% python3 -q
>>> import numpy as np
>>> from numpy import linalg as LA
>>> np.set_printoptions(precision=1, suppress=True, linewidth=100)
>>> X = np.load("data.npy")
>>> X
array([[0.6, 0.2, 0.2],
       [0.2, 0.5, 0.3],
       [0.7, 0. , 0.3]])
>>> # rows sum to 1
>>> Uu, sig, vt = LA.svd(X, full_matrices=False)
>>> sig / sig[0]
array([1. , 0.4, 0.1])
>>> np.cumsum(sig ** 2) / np.sum(sig ** 2)
array([0.8, 1. , 1. ])
>>> np.round(Uu.T @ Uu, 1) + 0
array([[1., 0., 0.],
       [0., 1., 0.],
       [0., 0., 1.]])
>>> np.abs(vt[0])
array([0.9, 0.3, 0.4])
>>> Uu.shape, sig.shape, vt.shape
((3, 3), (3,), (3, 3))
>>> ang = np.radians(45)
>>> R = np.eye(3)
>>> R[2, 2] = R[0, 0] = np.cos(ang)
>>> R[2, 0], R[0, 2] = -np.sin(ang), np.sin(ang)
>>> R
array([[ 0.7,  0. ,  0.7],
       [ 0. ,  1. ,  0. ],
       [-0.7,  0. ,  0.7]])
>>> other = X @ R.T
>>> np.abs(other - X).max(axis=0)
array([0.2, 0. , 0.6])
>>> LA.svd(X, compute_uv=False), LA.svd(other, compute_uv=False)
(array([1.1, 0.5, 0.1]), array([1.1, 0.5, 0.1]))
>>> Q = R.astype(float).copy()
>>> for j in range(3):
...     Q[:, j] -= Q[:, :j] @ (Q[:, :j].T @ Q[:, j])
...     Q[:, j] /= LA.norm(Q[:, j])
... 
>>> np.round(Q.T @ Q, 1) + 0
array([[1., 0., 0.],
       [0., 1., 0.],
       [0., 0., 1.]])
>>> feats = np.load("a.npy")
>>> feats
array([[ 2.,  0., -2.,  1.],
       [ 2.,  0., -2.,  1.],
       [ 2.,  0., -2.,  1.],
       [ 2.,  0., -2.,  1.]])
>>> round(LA.det(2 * feats), 1), round(float(LA.det(feats)), 1)
(np.float64(0.0), 0.0)
